>>> import numpy as np
>>> import numpy.linalg as la
>>> np.set_printoptions(suppress=True, linewidth=200)
>>> def rd(a):
...     return np.round(a, 2) + 0
... 
>>> data = np.load("run15.npy")
>>> print(data)
[[ 2 -2  0  0]
 [ 1  0  0  0]
 [ 0  0  2 -2]
 [ 0  0  1  0]]
>>> print(np.unravel_index(np.abs(data).argmax(), data.shape))
(np.int64(0), np.int64(0))
>>> print(data.sum(axis=1))
[0 1 0 1]
>>> print(rd(la.svd(data, compute_uv=False)))
[2.92 2.92 0.68 0.68]
>>> print(np.diff(data, axis=0))
[[-1  2  0  0]
 [-1  0  2 -2]
 [ 0  0 -1  2]]
>>> Y = data / np.sqrt((data ** 2).mean(axis=1, keepdims=True))
>>> print(data - data.mean(axis=1, keepdims=True))
[[ 2.   -2.    0.    0.  ]
 [ 0.75 -0.25 -0.25 -0.25]
 [ 0.    0.    2.   -2.  ]
 [-0.25 -0.25  0.75 -0.25]]
>>> print(la.matrix_rank(data - data.mean(axis=1, keepdims=True)))
3
>>> print(rd(la.norm(Y, axis=1)))
[2. 2. 2. 2.]
>>> rng = np.random.default_rng(27213)
>>> labels = rng.permutation(4)
>>> print(labels)
[3 1 0 2]
>>> Y = data[labels][:, labels]
>>> print(rd(la.det(Y)), rd(la.det(data[labels])))
4.0 4.0
>>> print(Y)
[[ 0  0  0  1]
 [ 0  0  1  0]
 [ 0 -2  2  0]
 [-2  0  0  2]]
>>> print(np.diag(Y))
[0 0 2 2]
>>> print(np.trace(Y))
4
>>> vec = np.array([3, 2, 5, 5])
>>> target = data @ vec
>>> print(target)
[2 3 0 5]
>>> print(rd(la.solve(data.T, data[3])))
[0. 0. 0. 1.]
>>> print(rd(la.solve(data, data[:, 1])))
[0. 1. 0. 0.]
>>> print((data != 0).astype(int))
[[1 1 0 0]
 [1 0 0 0]
 [0 0 1 1]
 [0 0 1 0]]
>>> print((la.matrix_power((data != 0) + (data.T != 0) + np.eye(4), 4) > 0).astype(int))
[[1 1 0 0]
 [1 1 0 0]
 [0 0 1 1]
 [0 0 1 1]]
>>> W2 = np.array([[1, -2, -1], [-2, -2, -1], [-3, -1, 0]])
>>> M = (rng.random((13, 3)) < 0.25) @ W2
>>> print(M)
[[ 1 -2 -1]
 [ 1 -2 -1]
 [-2 -3 -1]
 [ 0  0  0]
 [-2 -2 -1]
 [ 1 -2 -1]
 [ 0  0  0]
 [-5 -3 -1]
 [ 0  0  0]
 [ 1 -2 -1]
 [ 1 -2 -1]
 [ 0  0  0]
 [ 1 -2 -1]]
>>> Ac = M - M.mean(axis=0)
>>> vecs = la.svd(Ac)[2][:2]
>>> Y = Ac - Ac @ vecs.T @ vecs
>>> print(rd(la.norm(Y) / la.norm(Ac)))
0.04
>>> print(la.norm(Y, axis=1).round(6).argmax())
4
